% ipython --no-banner

In [1]: import numpy as np

In [2]: from numpy import linalg as LA

In [3]: np.set_printoptions(suppress=True, linewidth=160)

In [4]: mat = np.loadtxt("m.csv", delimiter=",")

In [5]: mat.round(2)
Out[5]: 
array([[-0.43,  0.29, -0.86],
       [ 0.29,  0.94,  0.17],
       [-0.86,  0.17,  0.49]])

In [6]: f = np.array([1, 1, 0])

In [7]: np.round(np.polyval(f, mat[0]), 2)
Out[7]: array([-0.24,  0.37, -0.12])

In [8]: np.round(np.array([np.convolve(row, f, "same") for row in mat]), 2)
Out[8]: 
array([[-0.14, -0.57, -0.86],
       [ 1.23,  1.11,  0.17],
       [-0.69,  0.66,  0.49]])

In [9]: np.round(np.cross(mat[0, :3], mat[2, :3]), 2)
Out[9]: array([0.29, 0.94, 0.17])

In [10]: f = np.array([-2, -1, -2])

In [11]: A2 = mat + np.outer(f, np.eye(3)[2])

In [12]: round(float(LA.det(A2) / LA.det(mat)), 2), round(float(1 + LA.solve(mat, f)[2]), 2)
Out[12]: (1.57, 1.57)

In [13]: LA.matrix_rank(LA.inv(A2) - LA.inv(mat), tol=1e-8)
Out[13]: np.int64(1)

In [14]: vec = np.array([0, 3, 0])

In [15]: rhs = mat @ vec

In [16]: rhs.round(2)
Out[16]: array([0.86, 2.83, 0.51])

In [17]: np.round(LA.solve(mat, 5 * rhs), 2) + 0
Out[17]: array([ 0., 15.,  0.])

In [18]: np.round(LA.solve(mat.T, mat[0]), 2) + 0
Out[18]: array([1., 0., 0.])

In [19]: np.round(LA.solve(mat, rhs), 2) + 0
Out[19]: array([0., 3., 0.])

In [20]: np.round(LA.solve(mat, mat[:, 1]), 2)
Out[20]: array([-0.,  1., -0.])

In [21]: A2 = np.array([[2, 1, 1], [2, 0, 0]])

In [22]: C = np.kron(A2, mat)

In [23]: LA.matrix_rank(C)
Out[23]: np.int64(6)

In [24]: C.shape
Out[24]: (6, 9)

In [25]: arr, _ = LA.qr(np.array([[0.3, -0.4, 0.1, -0.8, 0.3],
    ...:     [1.3, -1.6, 0.7, 0.3, -0.8],
    ...:     [0.8, 0.2, -0.9, -0.5, -1.4],
    ...:     [1.1, -0.5, -2.0, 0.7, 0.1],
    ...:     [1.3, -0.3, -0.7, 0.0, -0.3]]))

In [26]: arr.round(2) + 0
Out[26]: 
array([[-0.13, -0.19,  0.01,  0.92,  0.32],
       [-0.56, -0.73, -0.24, -0.13, -0.28],
       [-0.35,  0.54, -0.23,  0.3 , -0.67],
       [-0.48,  0.1 ,  0.87, -0.06,  0.  ],
       [-0.56,  0.36, -0.37, -0.21,  0.61]])

In [27]: # keeps lengths

In [28]: np.round(LA.norm(arr, axis=1), 2)
Out[28]: array([1., 1., 1., 1., 1.])

In [29]: round(float(LA.norm(arr) ** 2 / LA.norm(arr, 2) ** 2), 2)
Out[29]: 5.0

In [30]: round(LA.norm(arr, 1), 2), np.round(LA.norm(arr, np.inf), 2)
Out[30]: (np.float64(2.08), np.float64(2.11))
